In [1]: import numpy as np

In [2]: np.set_printoptions(precision=1, suppress=True, linewidth=120, legacy="1.25")

In [3]: rng = np.random.default_rng(9334)

In [4]: J = np.eye(7, dtype=int)[rng.permutation(7)]

In [5]: J
Out[5]: 
array([[0, 0, 0, 0, 0, 1, 0],
       [0, 0, 0, 0, 1, 0, 0],
       [0, 0, 1, 0, 0, 0, 0],
       [0, 0, 0, 0, 0, 0, 1],
       [1, 0, 0, 0, 0, 0, 0],
       [0, 1, 0, 0, 0, 0, 0],
       [0, 0, 0, 1, 0, 0, 0]])

In [6]: # row-stochastic, so 1 is an eigenvalue

In [7]: def softmax(z):
   ...:     e = np.exp(z - z.max(axis=-1, keepdims=True))
   ...:     return e / e.sum(axis=-1, keepdims=True)
   ...: 

In [8]: softmax(J[0])
Out[8]: array([0.1, 0.1, 0.1, 0.1, 0.1, 0.3, 0.1])

In [9]: np.round(softmax(10 * J[0]), 1) + 0
Out[9]: array([0., 0., 0., 0., 0., 1., 0.])

In [10]: softmax(J).sum(axis=1)
Out[10]: array([1., 1., 1., 1., 1., 1., 1.])

In [11]: scores = J @ J.T / np.sqrt(7)

In [12]: softmax(scores)
Out[12]: 
array([[0.2, 0.1, 0.1, 0.1, 0.1, 0.1, 0.1],
       [0.1, 0.2, 0.1, 0.1, 0.1, 0.1, 0.1],
       [0.1, 0.1, 0.2, 0.1, 0.1, 0.1, 0.1],
       [0.1, 0.1, 0.1, 0.2, 0.1, 0.1, 0.1],
       [0.1, 0.1, 0.1, 0.1, 0.2, 0.1, 0.1],
       [0.1, 0.1, 0.1, 0.1, 0.1, 0.2, 0.1],
       [0.1, 0.1, 0.1, 0.1, 0.1, 0.1, 0.2]])

In [13]: softmax(scores)[0] @ J
Out[13]: array([0.1, 0.1, 0.1, 0.1, 0.1, 0.2, 0.1])

In [14]: softmax(scores).round(6).argmax(axis=1)
Out[14]: array([0, 1, 2, 3, 4, 5, 6])

In [15]: F = np.load("data.npy")

In [16]: F.round(1) + 0
Out[16]: 
array([[ 1. ,  0. ,  0.1,  0.1,  0.1],
       [ 0. ,  1. , -0.1, -0.1, -0.1],
       [ 0.1, -0.1,  0.7, -0.6, -0.3],
       [ 0.1, -0.1, -0.6, -0.4, -0.6],
       [ 0.1, -0.1, -0.3, -0.6,  0.7]])

In [17]: # equal to its transpose

In [18]: hat = np.triu(np.array([[-2, 0, 2, 1, 2],
    ...:     [2, -2, 1, 1, 0],
    ...:     [2, -2, 2, 1, -1],
    ...:     [0, -2, -2, 0, 1],
    ...:     [0, 0, -1, -2, -1]]), 1) + np.eye(5)

In [19]: out = hat @ F @ np.linalg.inv(hat)

In [20]: np.trace(out), round(np.trace(F), 1)
Out[20]: (3.0, 3.0)

In [21]: round(np.linalg.det(out), 1)
Out[21]: -1.0

In [22]: hat @ F - F @ hat
Out[22]: 
array([[ 0.4, -0.4, -1.8, -4. , -1.8],
       [ 0.2, -0.2, -0.9, -2. , -0.9],
       [ 0.1, -0.1, -0.4, -0.5, -0.1],
       [ 0.1, -0.1, -0.4,  0. ,  0.2],
       [ 0. ,  0. , -0.1,  0.3,  0.2]])

In [23]: out
Out[23]: 
array([[ 1.3, -0.3, -2.1, -1.7, -2.8],
       [ 0.2,  0.8, -1.2, -1. , -1.6],
       [ 0.1, -0.1,  0.2, -0.6, -1. ],
       [ 0.2, -0.2, -1.1,  0.1, -1.5],
       [ 0.1, -0.1, -0.3, -0.3,  0.5]])

In [24]: x = np.array([5, 5, 5, 1, -4])

In [25]: rhs = out @ x

In [26]: c, lr = np.zeros(5), 1 / np.linalg.norm(out, 2) ** 2

In [27]: for i in range(20):
    ...:     c -= lr * out.T @ (out @ c - rhs)
    ...:     if i % 5 == 0: print(i, round(np.linalg.norm(out @ c - rhs), 1))
    ...: 
0 5.7
5 4.8
10 4.0
15 3.3

In [28]: round(float(np.linalg.cond(out)), 1)
Out[28]: 25.0
